$ python -q
>>> import numpy as np
>>> np.set_printoptions(precision=3, suppress=True, linewidth=200, sign=" ")
>>> tidy = lambda a: np.round(a, 3) + 0
>>> M = np.loadtxt("a.csv", delimiter=",")
>>> print(M)
[[-3.033  0.981 -2.959]
 [-2.978  1.023 -3.   ]
 [-3.077  1.02  -3.047]
 [-3.004  0.968 -3.019]
 [-2.985  0.964 -3.03 ]
 [-3.003  0.969 -3.012]
 [-3.042  0.935 -3.014]
 [-3.032  0.904 -3.025]
 [-3.043  1.007 -3.045]
 [ 8.077 -4.99  -0.067]
 [ 8.04  -5.01   0.078]
 [ 8.034 -5.033  0.024]
 [ 8.004 -4.95   0.016]
 [ 7.944 -5.033 -0.012]
 [ 7.986 -4.983  0.019]
 [ 7.987 -5.014 -0.025]
 [ 7.925 -5.043  0.009]
 [ 7.944 -4.968  0.037]]
>>> x = np.array([2, 1, 0])
>>> target = M @ x
>>> print(tidy(np.linalg.lstsq(M, target)[0]))
[ 2.  1.  0.]
>>> print(tidy(np.linalg.solve(M.T @ M, M.T @ target)))
[ 2.  1.  0.]
>>> print(tidy(np.linalg.pinv(M) @ M))
[[ 1.  0.  0.]
 [ 0.  1.  0.]
 [ 0.  0.  1.]]
>>> rng = np.random.default_rng(93)
>>> target = target + 0.1 * rng.normal(size=18)
>>> print(tidy(target))
[-4.974 -5.014 -5.016 -4.977 -4.948 -5.11  -5.266 -5.076 -5.057 11.266 11.243 11.106 10.961 10.801 11.1   11.097 10.925 10.955]
>>> coef, *_ = np.linalg.lstsq(M, target)
>>> print([round(float(np.linalg.norm(np.linalg.solve(M.T @ M + lam * np.eye(3), M.T @ target))), 2) for lam in (0, 1, 10, 100)])
[2.04, 1.26, 1.24, 1.1]
>>> print(tidy(M.T @ (target - M @ coef)))
[ 0.  0.  0.]
>>> print(tidy(np.linalg.norm(target - M @ coef)))
0.355
